% python3 -q
>>> import numpy as np
>>> np.set_printoptions(precision=2, suppress=True, linewidth=200, legacy="1.25")
>>> data = np.loadtxt("data.csv", delimiter=",")
>>> data
array([[-1.41, -1.8 ,  0.06],
       [-1.66,  1.78,  0.16],
       [ 1.11, -0.21,  2.2 ],
       [-0.91,  0.08,  2.01]])
>>> q = data.astype(float).copy()
>>> for j in range(3):
...     q[:, j] -= q[:, :j] @ (q[:, :j].T @ q[:, j])
...     q[:, j] /= np.linalg.norm(q[:, j])
... 
>>> np.round(q.T @ data, 2) + 0
array([[ 2.61, -0.28,  0.1 ],
       [ 0.  ,  2.53, -0.04],
       [ 0.  ,  0.  ,  2.98]])
>>> np.round(q.T @ q, 2) + 0
array([[1., 0., 0.],
       [0., 1., 0.],
       [0., 0., 1.]])
>>> q
array([[-0.54, -0.77,  0.03],
       [-0.64,  0.63,  0.08],
       [ 0.43, -0.04,  0.72],
       [-0.35, -0.01,  0.69]])
>>> x0 = np.array([2, 2, -1])
>>> y = q @ x0
>>> np.linalg.lstsq(q, y)[0]
array([ 2.,  2., -1.])
>>> np.round(np.linalg.pinv(q) @ q, 2) + 0
array([[1., 0., 0.],
       [0., 1., 0.],
       [0., 0., 1.]])
>>> rng = np.random.default_rng(281)
>>> y = y + 0.3 * rng.normal(size=4)
>>> y
array([-2.57,  0.03, -0.22, -0.77])
>>> beta, *_ = np.linalg.lstsq(q, y)
>>> round(float(np.linalg.norm(y - q @ beta)), 2)
0.47
>>> beta
array([ 1.54,  2.02, -0.75])
>>> np.round(q.T @ (y - q @ beta), 2) + 0
array([0., 0., 0.])
>>> P = data @ np.linalg.solve(data.T @ data, data.T)
>>> np.trace(P)
3.0
>>> np.linalg.matrix_rank(np.eye(4) - P)
1
>>> np.allclose(P @ P, P)
True
>>> np.round(np.linalg.eigvalsh(P), 2) + 0
array([0., 1., 1., 1.])
>>> B = np.c_[data[:, :2] @ np.array([[5, 1], [-1, -2]]), np.array([3, 0, 0, 3])]
>>> B
array([[ -5.25,   2.19,   3.  ],
       [-10.08,  -5.22,   0.  ],
       [  5.76,   1.53,   0.  ],
       [ -4.63,  -1.07,   3.  ]])
>>> np.linalg.matrix_rank(B)
3
>>> np.round(np.linalg.norm(B - data @ np.linalg.lstsq(data, B)[0], axis=0), 2) + 0
array([0.  , 0.  , 0.92])
